In [1]: import numpy as np

In [2]: np.set_printoptions(precision=2, suppress=True, linewidth=140)

In [3]: feats = np.loadtxt("case15.csv", delimiter=",")

In [4]: feats
Out[4]: 
array([[ -2.,  -1.,  -2.,   1.],
       [ 10.,   9.,   2.,   4.],
       [  5.,   1.,   5.,  -1.],
       [-10., -10.,   0.,  -7.]])

In [5]: x = np.array([5, 3, 2, 8])

In [6]: y = feats @ x

In [7]: beta, lr = np.zeros(4), 1 / np.linalg.norm(feats, 2) ** 2

In [8]: for i in range(8):
   ...:     beta -= lr * feats.T @ (feats @ beta - y)
   ...:     if i % 2 == 0: print(i, round(np.linalg.norm(feats @ beta - y), 2))
   ...: 
0 11.21
2 9.74
4 8.62
6 7.79

In [9]: round(float(np.linalg.cond(feats)), 2)
Out[9]: 200.21

In [10]: beta
Out[10]: array([5.49, 5.31, 0.32, 3.38])

In [11]: x = np.array([0, 3, 2, 3])

In [12]: h = np.maximum(feats @ x, 0)

In [13]: feats.T @ h
Out[13]: array([480., 397., 136., 162.])

In [14]: np.tanh(feats @ x)
Out[14]: array([-1.,  1.,  1., -1.])

In [15]: feats * (h > 1e-9)[:, None]
Out[15]: 
array([[-0., -0., -0.,  0.],
       [10.,  9.,  2.,  4.],
       [ 5.,  1.,  5., -1.],
       [-0., -0.,  0., -0.]])

In [16]: u = np.array([2, 3])

In [17]: np.correlate(feats[2], feats[0], "full")
Out[17]: array([  5.,  -9.,  -2., -22.,  -5.,  -9.,   2.])

In [18]: np.array([np.convolve(row, u, "same") for row in feats])
Out[18]: 
array([[ -4.,  -8.,  -7.,  -4.],
       [ 20.,  48.,  31.,  14.],
       [ 10.,  17.,  13.,  13.],
       [-20., -50., -30., -14.]])

In [19]: np.cross(feats[2, :3], feats[0, :3])
Out[19]: array([ 3.,  0., -3.])

In [20]: np.polyval(u, feats[2])
Out[20]: array([13.,  5., 13.,  1.])

In [21]: np.convolve(feats[2], u)
Out[21]: array([10., 17., 13., 13., -3.])

In [22]: arr = np.load("sample3.npy")

In [23]: arr
Out[23]: 
array([[ 6,  5,  3,  2],
       [ 7,  1,  0,  0],
       [ 6,  5,  3,  2],
       [ 8, 11,  9,  6],
       [ 3,  3,  3,  2],
       [ 0,  6, 12,  8],
       [ 0,  0,  3,  2],
       [ 0,  5,  9,  6],
       [ 0,  0,  0,  0],
       [ 0,  0,  0,  0],
       [ 0,  0,  0,  0],
       [ 0,  3,  9,  6],
       [ 0,  0,  6,  4],
       [ 0,  0,  3,  2],
       [ 7,  1,  0,  0],
       [ 0,  0,  3,  2],
       [ 0,  0,  0,  0],
       [ 0,  0,  0,  0],
       [ 3, 10, 12,  8],
       [ 6,  5,  3,  2],
       [ 1,  4,  6,  4],
       [ 0,  8, 12,  8],
       [ 0,  0,  3,  2],
       [ 2,  0,  0,  0],
       [ 0,  0,  0,  0],
       [ 4,  0,  0,  0]])

In [24]: z = arr[:, 1] > np.median(arr[:, 1])

In [25]: u = arr[z].mean(axis=0) - arr[~z].mean(axis=0)

In [26]: u
Out[26]: array([3.15, 5.15, 4.85, 3.23])

In [27]: ((arr - arr.mean(axis=0)) @ u > 0).astype(int)
Out[27]: array([1, 0, 1, 1, 0, 1, 0, 1, 0, 0, 0, 1, 0, 0, 0, 0, 0, 0, 1, 1, 1, 1, 0, 0, 0, 0])

In [28]: round(float((((arr - arr.mean(axis=0)) @ u > 0) == z).mean()), 2)
Out[28]: 0.88

In [29]: C = arr[[15, 9]].astype(float)

In [30]: for _ in range(6):
    ...:     z = np.linalg.norm(arr[:, None] - C, axis=-1).argmin(axis=1)
    ...:     C = np.array([arr[z == j].mean(axis=0) for j in range(2)])
    ...: 

In [31]: z
Out[31]: array([0, 1, 0, 0, 1, 0, 1, 0, 1, 1, 1, 0, 1, 1, 1, 1, 1, 1, 0, 0, 0, 0, 1, 1, 1, 1])

In [32]: C
Out[32]: 
array([[3.  , 6.2 , 7.8 , 5.2 ],
       [1.44, 0.31, 1.31, 0.88]])

In [33]: np.abs(C[1] - C[0]).argmax()
Out[33]: np.int64(2)

In [34]: np.linalg.cond(feats) > 100
Out[34]: np.True_

In [35]: np.abs(np.linalg.svd(feats)[2][-1])
Out[35]: array([0.62, 0.43, 0.59, 0.28])

In [36]: np.linalg.matrix_rank(feats, rtol=0.1)
Out[36]: np.int64(2)

In [37]: X = np.array([[1.1, -1.7, -0.8, -0.4, -0.6],
    ...:     [0.6, -1.2, -0.6, 0.8, 0.1],
    ...:     [1.3, 0.4, -1.0, 0.9, 1.3],
    ...:     [0.0, 1.3, -1.6, -0.2, -0.7],
    ...:     [-1.2, 0.8, 0.6, 2.0, 0.0]])

In [38]: X
Out[38]: 
array([[ 1.1, -1.7, -0.8, -0.4, -0.6],
       [ 0.6, -1.2, -0.6,  0.8,  0.1],
       [ 1.3,  0.4, -1. ,  0.9,  1.3],
       [ 0. ,  1.3, -1.6, -0.2, -0.7],
       [-1.2,  0.8,  0.6,  2. ,  0. ]])

In [39]: rng = np.random.default_rng(43)

In [40]: z = rng.permutation(5)

In [41]: A2 = X[:, z] * rng.choice([-1, 1], 5)

In [42]: A2
Out[42]: 
array([[-0.6,  1.7,  0.8,  1.1,  0.4],
       [ 0.1,  1.2,  0.6,  0.6, -0.8],
       [ 1.3, -0.4,  1. ,  1.3, -0.9],
       [-0.7, -1.3,  1.6,  0. ,  0.2],
       [ 0. , -0.8, -0.6, -1.2, -2. ]])

In [43]: Uu, _, VT = np.linalg.svd(X.T @ A2)

In [44]: np.round(Uu @ VT, 2) + 0
Out[44]: 
array([[ 0.,  0.,  0.,  1.,  0.],
       [ 0., -1.,  0.,  0.,  0.],
       [ 0.,  0., -1.,  0.,  0.],
       [ 0.,  0.,  0.,  0., -1.],
       [ 1.,  0.,  0.,  0.,  0.]])

In [45]: u, v = A2[3], A2[2]

In [46]: u @ u
Out[46]: np.float64(4.78)

In [47]: pr = (u @ v) / (u @ u) * u

In [48]: pr
Out[48]: array([-0.15, -0.28,  0.34,  0.  ,  0.04])

In [49]: A2 = np.array([[3, 0, 0], [2, 1, 3], [3, 2, 2], [2, 1, 1], [3, 1, 2]])

In [50]: np.einsum("ik,kj->ij", X, A2)
Out[50]: 
array([[-5.1, -4.3, -8.3],
       [-0.5, -1.5, -3.8],
       [ 7.4,  0.6,  2.7],
       [-4.7, -2.8, -0.9],
       [ 3.8,  4. ,  5.6]])

In [51]: np.einsum("ik,kj->ji", X, A2)
Out[51]: 
array([[-5.1, -0.5,  7.4, -4.7,  3.8],
       [-4.3, -1.5,  0.6, -2.8,  4. ],
       [-8.3, -3.8,  2.7, -0.9,  5.6]])

In [52]: np.vstack([X, A2.T]).shape
Out[52]: (8, 5)

In [53]: A2 @ X
---------------------------------------------------------------------------
ValueError                                Traceback (most recent call last)
Cell In[53], line 1
----> 1 A2 @ X

ValueError: matmul: Input operand 1 has a mismatch in its core dimension 0, with gufunc signature (n?,k),(k,m?)->(n?,m?) (size 5 is different from 3)

In [54]: np.linalg.matrix_rank(np.vstack([X, A2.T]))
Out[54]: np.int64(5)

In [55]: np.einsum("ij,ij->i", X, X)
Out[55]: array([5.26, 2.81, 5.35, 4.78, 6.44])

In [56]: X @ A2
Out[56]: 
array([[-5.1, -4.3, -8.3],
       [-0.5, -1.5, -3.8],
       [ 7.4,  0.6,  2.7],
       [-4.7, -2.8, -0.9],
       [ 3.8,  4. ,  5.6]])

In [57]: M = np.load("run15.npy")

In [58]: M
Out[58]: 
array([[-5.,  2.,  3.],
       [ 0.,  0.,  2.],
       [ 0.,  1.,  1.]])

In [59]: Q, r_ = np.linalg.qr(M)

In [60]: np.abs(np.diag(r_))
Out[60]: array([5., 1., 2.])

In [61]: np.allclose(r_.T @ r_, M.T @ M)
Out[61]: True

In [62]: Q.T @ Q
Out[62]: 
array([[1., 0., 0.],
       [0., 1., 0.],
       [0., 0., 1.]])

In [63]: Q
Out[63]: 
array([[ 1.,  0.,  0.],
       [-0.,  0., -1.],
       [-0., -1.,  0.]])

In [64]: Q.shape, r_.shape
Out[64]: ((3, 3), (3, 3))

In [65]: z = rng.permutation(3)

In [66]: A2 = M[:, z] * rng.choice([-1, 1], 3)

In [67]: A2
Out[67]: 
array([[ 3., -5., -2.],
       [ 2.,  0., -0.],
       [ 1.,  0., -1.]])

In [68]: Uu, _, VT = np.linalg.svd(M.T @ A2)

In [69]: np.round(np.linalg.lstsq(M, A2)[0], 2) + 0
Out[69]: 
array([[ 0.,  1.,  0.],
       [ 0.,  0., -1.],
       [ 1.,  0.,  0.]])

In [70]: np.round(Uu @ VT, 2) + 0
Out[70]: 
array([[ 0.,  1.,  0.],
       [ 0.,  0., -1.],
       [ 1.,  0.,  0.]])

In [71]: x = np.array([1, 0, 0])

In [72]: y = A2 @ x

In [73]: beta, lr = np.zeros(3), 1 / np.linalg.norm(A2, 2) ** 2

In [74]: for i in range(5):
    ...:     beta -= lr * A2.T @ (A2 @ beta - y)
    ...:     if i % 1 == 0: print(i, round(np.linalg.norm(A2 @ beta - y), 2))
    ...: 
0 1.41
1 1.29
2 1.17
3 1.07
4 0.98

In [75]: round(np.linalg.cond(A2), 2)
Out[75]: np.float64(7.46)

In [76]: beta
Out[76]: array([ 0.54, -0.25, -0.16])

In [77]: mat = np.load("w.npy")

In [78]: mat
Out[78]: 
array([[ 0.72,  1.  ,  0.61],
       [ 0.68, -0.21, -1.49],
       [ 0.44,  0.47,  0.05],
       [-0.04,  0.03, -0.06],
       [-0.19,  0.47,  1.04],
       [ 1.69,  1.46, -0.54],
       [-0.07,  0.21,  0.55],
       [-0.01, -0.08,  0.  ],
       [-0.19, -0.81, -0.9 ],
       [ 0.25,  0.64,  0.37],
       [-2.77, -1.87,  1.48],
       [ 0.09, -0.2 , -0.55],
       [ 1.47,  0.62, -1.46],
       [-0.21,  0.48,  1.03],
       [-0.95, -0.38,  0.97],
       [ 0.2 ,  0.84,  1.  ],
       [ 0.09,  0.02, -0.01],
       [-0.18,  0.33,  0.99],
       [ 1.27,  0.98, -0.48],
       [-0.16,  0.4 ,  0.99],
       [-1.25, -1.15, -0.12],
       [-2.64, -1.8 ,  1.51],
       [-2.1 , -1.66,  0.97],
       [ 0.91,  0.59, -0.57],
       [ 0.15,  0.77,  1.05],
       [ 0.55,  0.  , -1.04],
       [-1.32, -0.99,  0.44],
       [ 0.13,  0.82,  1.03],
       [ 0.11, -0.22, -0.51]])

In [79]: [round(float(x), 2) for x in np.linalg.svd(mat, compute_uv=False)[:3]]
Out[79]: [7.58, 4.27, 0.26]

In [80]: np.round(np.linalg.norm(mat, 2) / np.linalg.norm(mat), 2)
Out[80]: np.float64(0.87)

In [81]: hat = mat @ np.linalg.solve(mat.T @ mat, mat.T)

In [82]: np.allclose(hat @ hat, hat)
Out[82]: True

In [83]: hat @ mat[:, 0]
Out[83]: 
array([ 0.72,  0.68,  0.44, -0.04, -0.19,  1.69, -0.07, -0.01, -0.19,  0.25, -2.77,  0.09,  1.47, -0.21, -0.95,  0.2 ,  0.09, -0.18,  1.27,
       -0.16, -1.25, -2.64, -2.1 ,  0.91,  0.15,  0.55, -1.32,  0.13,  0.11])

In [84]: np.diag(hat)
Out[84]: 
array([0.14, 0.11, 0.01, 0.07, 0.08, 0.13, 0.03, 0.03, 0.12, 0.2 , 0.25, 0.03, 0.1 , 0.1 , 0.04, 0.1 , 0.03, 0.1 , 0.05, 0.07, 0.31, 0.22,
       0.22, 0.03, 0.1 , 0.08, 0.1 , 0.13, 0.02])

In [85]: np.round(np.linalg.eigvalsh(hat), 2) + 0
Out[85]: array([0., 0., 0., 0., 0., 0., 0., 0., 0., 0., 0., 0., 0., 0., 0., 0., 0., 0., 0., 0., 0., 0., 0., 0., 0., 0., 1., 1., 1.])

In [86]: round(float(np.trace(hat)), 2)
Out[86]: 3.0

In [87]: Q, _ = np.linalg.qr(np.array([[-0.3], [0.0], [-0.5], [0.5], [-1.3]]))

In [88]: F = Q @ Q.T

In [89]: F
Out[89]: 
array([[ 0.04,  0.  ,  0.07, -0.07,  0.17],
       [ 0.  ,  0.  ,  0.  ,  0.  ,  0.  ],
       [ 0.07,  0.  ,  0.11, -0.11,  0.29],
       [-0.07,  0.  , -0.11,  0.11, -0.29],
       [ 0.17,  0.  ,  0.29, -0.29,  0.74]])

In [90]: hat = np.triu(np.array([[5, -8, -9, 8, -6],
    ...:     [-4, -8, 7, 0, -3],
    ...:     [6, -6, -8, -4, -6],
    ...:     [-7, -7, -7, 8, 4],
    ...:     [5, 5, 3, 5, -3]]), 1) + np.eye(5)

In [91]: A2 = hat @ F @ np.linalg.inv(hat)

In [92]: round(np.trace(A2), 2), round(float(np.trace(F)), 2)
Out[92]: (np.float64(1.0), 1.0)

In [93]: hat @ F - F @ hat
Out[93]: 
array([[-2.14,  0.32, -3.22,  3.52, -8.4 ],
       [-0.05,  0.  , -0.09,  0.09, -0.23],
       [-0.76,  0.53, -0.68,  1.18, -1.82],
       [ 0.68, -0.53,  0.55, -1.05,  1.47],
       [ 0.  ,  1.37,  1.54, -0.23,  3.88]])

In [94]: np.linalg.matrix_rank(A2)
Out[94]: np.int64(1)

In [95]: data = np.eye(5, dtype=int)[rng.permutation(5)]

In [96]: data
Out[96]: 
array([[0, 1, 0, 0, 0],
       [0, 0, 1, 0, 0],
       [1, 0, 0, 0, 0],
       [0, 0, 0, 1, 0],
       [0, 0, 0, 0, 1]])

In [97]: hat = np.triu(np.array([[1, 0, 2], [0, 1, 1], [1, 1, 1]]), 1) + np.eye(3)

In [98]: A2 = hat @ M @ np.linalg.inv(hat)

In [99]: A2
Out[99]: 
array([[-5.,  4., 11.],
       [ 0.,  1.,  2.],
       [ 0.,  1.,  0.]])

In [100]: np.round(np.linalg.det(A2), 2)
Out[100]: np.float64(10.0)

In [101]: np.linalg.matrix_rank(A2)
Out[101]: np.int64(3)

In [102]: hat @ M - M @ hat
Out[102]: 
array([[ 0.,  2., 10.],
       [ 0.,  1.,  1.],
       [ 0.,  0., -1.]])

In [103]: np.trace(A2), np.trace(M)
Out[103]: (np.float64(-4.0), np.float64(-4.0))

In [104]: E = np.loadtxt("data.csv", delimiter=",")

In [105]: E
Out[105]: 
array([[ 0.87,  0.  ,  0.  , -0.5 ],
       [ 0.  ,  1.  ,  0.  ,  0.  ],
       [ 0.  ,  0.  ,  1.  ,  0.  ],
       [ 0.5 ,  0.  ,  0.  ,  0.87]])

In [106]: u, v = E[0], E[2]

In [107]: u @ u
Out[107]: np.float64(1.0)

In [108]: u @ v
Out[108]: np.float64(0.0)

In [109]: pr = (u @ v) / (u @ u) * u

In [110]: np.outer(u, v)
Out[110]: 
array([[ 0.  ,  0.  ,  0.87,  0.  ],
       [ 0.  ,  0.  ,  0.  ,  0.  ],
       [ 0.  ,  0.  ,  0.  ,  0.  ],
       [-0.  , -0.  , -0.5 , -0.  ]])

In [111]: round(np.linalg.norm(u + v) ** 2 + np.linalg.norm(u - v) ** 2, 2)
Out[111]: np.float64(4.0)

In [112]: pr
Out[112]: array([ 0.,  0.,  0., -0.])
